>>> import numpy as np
>>> import numpy.linalg as la
>>> np.set_printoptions(precision=3, suppress=True, linewidth=140, legacy="1.25")
>>> F = np.load("sample18.npy")
>>> print(F)
[[ 0  0  0 -2  1  1  0  0  1]
 [ 0  0 -2  0  2  0  0  1  0]
 [ 0  2  0  2  0  0  1  1 -1]
 [ 2  0 -2  0  2  2  0  0 -1]
 [-1 -2  0 -2  0 -1  2  0 -1]
 [-1  0  0 -2  1  0 -1  1  0]
 [ 0  0 -1  0 -2  1  0  0  1]
 [ 0 -1 -1  0  0 -1  0  0  0]
 [-1  0  1  1  1  0 -1  0  0]]
>>> x0 = np.array([-3, 1, 2, 2, -1, -3, 1, 2, -3])
>>> print(x0 @ F @ x0)
0
>>> np.round(la.svd(F, compute_uv=False), 3) + 0
array([4.875, 4.875, 3.344, 3.344, 2.204, 2.204, 1.091, 1.091, 0.   ])
>>> O = la.solve(np.eye(9) - F, np.eye(9) + F)
>>> np.round(O @ O.T, 3) + 0
array([[1., 0., 0., 0., 0., 0., 0., 0., 0.],
       [0., 1., 0., 0., 0., 0., 0., 0., 0.],
       [0., 0., 1., 0., 0., 0., 0., 0., 0.],
       [0., 0., 0., 1., 0., 0., 0., 0., 0.],
       [0., 0., 0., 0., 1., 0., 0., 0., 0.],
       [0., 0., 0., 0., 0., 1., 0., 0., 0.],
       [0., 0., 0., 0., 0., 0., 1., 0., 0.],
       [0., 0., 0., 0., 0., 0., 0., 1., 0.],
       [0., 0., 0., 0., 0., 0., 0., 0., 1.]])
>>> W1 = np.array([[0, 2, 1, 1, 1],
...     [0, 0, 2, 0, 2],
...     [2, 2, 2, 1, 1],
...     [2, 1, 2, 0, 2],
...     [2, 0, 1, 0, 2],
...     [0, 0, 1, 1, 2],
...     [0, 0, 0, 0, 1],
...     [0, 0, 0, 1, 1],
...     [2, 1, 0, 2, 1]])
>>> coef = np.array([-1, -2, 1, 0, -2])
>>> H = np.maximum(F @ W1 + coef, 0)
>>> la.matrix_rank(H)
4
>>> H
array([[0, 0, 0, 3, 0],
       [0, 0, 0, 0, 1],
       [1, 0, 9, 0, 7],
       [0, 0, 3, 0, 5],
       [0, 0, 0, 0, 0],
       [0, 0, 0, 0, 0],
       [0, 0, 0, 2, 0],
       [0, 0, 0, 0, 0],
       [5, 0, 5, 0, 1]])
>>> (H > 0).mean(axis=0)
array([0.222, 0.   , 0.333, 0.222, 0.444])
>>> print((H > 0).astype(int))
[[0 0 0 1 0]
 [0 0 0 0 1]
 [1 0 1 0 1]
 [0 0 1 0 1]
 [0 0 0 0 0]
 [0 0 0 0 0]
 [0 0 0 1 0]
 [0 0 0 0 0]
 [1 0 1 0 1]]
>>> Z = np.array([[-8, -4], [-5, 6], [9, -5], [-4, -1], [9, 8]])
>>> H @ Z
array([[-12,  -3],
       [  9,   8],
       [136,   7],
       [ 72,  25],
       [  0,   0],
       [  0,   0],
       [ -8,  -2],
       [  0,   0],
       [ 14, -37]])
>>> W1 @ Z
array([[  4,  14],
       [ 36,   6],
       [ -3,   1],
       [ 15,   4],
       [ 11,   3],
       [ 23,  10],
       [  9,   8],
       [  5,   7],
       [-20,   4]])
>>> u = np.array([4, 2, 2])
>>> np.array([np.convolve(row, u, "same") for row in F])
array([[  0,   0,  -8,   0,   2,   4,   2,   4,   2],
       [  0,  -8,  -4,   4,   4,   4,   4,   2,   2],
       [  8,   4,  12,   4,   4,   4,   6,   0,   0],
       [  4,  -4,  -4,   4,  12,   8,   4,  -4,  -2],
       [-10,  -6, -12,  -4,  -8,   6,   2,   0,  -2],
       [ -2,  -2,  -8,   0,  -2,  -2,   2,   0,   2],
       [  0,  -4,  -2, -10,   0,  -2,   2,   4,   2],
       [ -4,  -6,  -4,  -2,  -4,  -2,  -2,   0,   0],
       [ -2,   2,   6,   8,   4,  -2,  -2,  -2,   0]])
>>> print(np.cross(F[5, :3], F[0, :3]))
[0 0 0]
>>> print(np.correlate(F[5], F[0], "full"))
[-1  0  0 -3  0  2 -3  0  5 -3  0  3 -2  0  0  0  0]
>>> J = np.load("data.npy")
>>> J
array([[-0.4, -2.2,  0.2,  1.5,  0.2, -0.6,  0.2, -0.3, -2.6,  1.2, -0.9,  0.7, -0.2],
       [-0.1,  0.6, -0.2,  1.6,  0.2,  0.8,  0.4, -0.7,  1.2,  0.1, -0.5, -0.2, -1.7],
       [ 0.2, -0.3, -1.3,  1.3,  0.6,  0.2,  0.9,  0.9,  1.1,  0.4,  0.3,  0.3,  0.8],
       [ 0.5, -1.1, -0.2, -1.7,  1. , -0.9,  1.6,  0.5,  0.8, -0.5,  0.9,  2.2, -0.8],
       [ 0.2, -0.5,  1.4,  0.5, -0.7,  0.2,  2.1,  0.1, -0.8, -1.2,  0.1,  0. ,  0.7]])
>>> def softmax(z):
...     e = np.exp(z - z.max(axis=-1, keepdims=True))
...     return e / e.sum(axis=-1, keepdims=True)
... 
>>> softmax(J).sum(axis=1)
array([1., 1., 1., 1., 1.])
>>> softmax(J[1])
array([0.045, 0.091, 0.041, 0.248, 0.061, 0.111, 0.075, 0.025, 0.166, 0.055, 0.03 , 0.041, 0.009])
>>> S = J @ J.T / np.sqrt(13)
>>> softmax(S).round(6).argmax(axis=1)
array([0, 1, 2, 3, 4])
>>> M2 = np.array([[2, 2, -1],
...     [-2, 0, 0],
...     [0, 1, -1],
...     [1, 1, -2],
...     [-2, -2, 2],
...     [0, 2, 2],
...     [-2, -1, 2],
...     [2, 2, -1],
...     [2, -2, -1],
...     [2, -2, -2],
...     [-2, -1, -1],
...     [0, -1, 0],
...     [2, -1, 1]])
>>> np.einsum("ik,kj->ij", J, M2)
array([[ 2.3,  1.7, -2. ],
       [-2.2,  0.4, -2. ],
       [ 5.1, -3.9, -0.4],
       [-5.5, -8.2,  4.5],
       [-3.5,  5.4,  4.3]])
>>> print(M2.T @ J.T)
[[ 2.3 -2.2  5.1 -5.5 -3.5]
 [ 1.7  0.4 -3.9 -8.2  5.4]
 [-2.  -2.  -0.4  4.5  4.3]]
>>> np.einsum("ij,ij->i", J, J)
array([17.36,  8.93,  7.72, 16.19, 10.03])
>>> E = np.loadtxt("dump.csv", delimiter=",")
>>> print(E)
[[-0.5   -0.475  1.6   -0.2    0.6    0.4   -0.1  ]
 [ 0.3   -1.168 -0.4   -0.5   -2.     1.1    0.1  ]
 [ 1.3    0.613 -0.6    0.8    1.5   -0.7   -0.6  ]
 [-1.6   -0.439 -1.3   -0.6    1.1    0.3    0.   ]
 [-0.4    0.31  -1.3    0.4   -0.1   -0.4   -0.3  ]
 [ 0.5   -0.146 -1.4   -1.3   -1.8    0.3    1.2  ]
 [ 0.9   -0.6    0.8   -0.8   -1.5    0.4   -0.4  ]
 [-0.5   -1.48  -0.1    0.3    0.8    1.4    1.   ]
 [ 0.1   -0.446 -1.5   -0.2   -1.9    0.5    0.1  ]
 [ 0.1    0.216 -0.9    1.8   -0.8   -0.1   -0.2  ]
 [-0.4   -1.351  0.     0.     0.9    1.3   -0.9  ]
 [ 0.4   -1.834  0.    -1.     1.2    1.7    1.   ]
 [ 0.1    0.48   0.6    0.5   -2.3   -0.6   -1.   ]
 [ 0.     0.561 -1.9   -1.6    1.9   -0.5    0.8  ]
 [ 1.    -0.623  0.7    0.8   -0.9    0.7   -0.5  ]
 [-0.3   -0.828  0.     0.    -1.     0.9   -0.6  ]
 [ 0.3    0.169 -1.9   -1.1    0.2    0.     0.6  ]
 [-0.3   -0.452  0.6   -1.1   -0.5    0.4    1.   ]
 [-0.1    2.631  1.4    2.3   -2.6   -2.6    0.   ]
 [ 0.5   -2.978 -1.    -0.9    1.2    2.9    1.6  ]
 [ 0.8   -1.003  0.     1.    -0.1    1.     0.8  ]
 [-2.3   -0.176  0.     0.3    0.     0.1    1.6  ]
 [-0.2   -0.114 -0.5    0.7    0.7    0.3    1.9  ]]
>>> W1 = np.array([[-2, 2, -2, -2, 0],
...     [1, 0, -2, 2, -1],
...     [-2, 1, 2, 1, 0],
...     [2, -2, -1, 0, -1],
...     [0, 2, -2, 1, 1],
...     [-2, -2, 1, -2, 2],
...     [2, -1, -1, 1, 2]])
>>> coef = np.array([-1, -1, -1, 0, -1])
>>> H = np.maximum(E @ W1 + coef, 0)
>>> la.matrix_rank(H)
5
>>> Z = np.array([[2, 0], [3, -2], [0, -3], [2, 0], [0, 1]])
>>> W1 @ Z
array([[ -2,   2],
       [  6,   5],
       [  1,  -8],
       [ -2,   6],
       [  8,   3],
       [-14,   3],
       [  3,   7]])
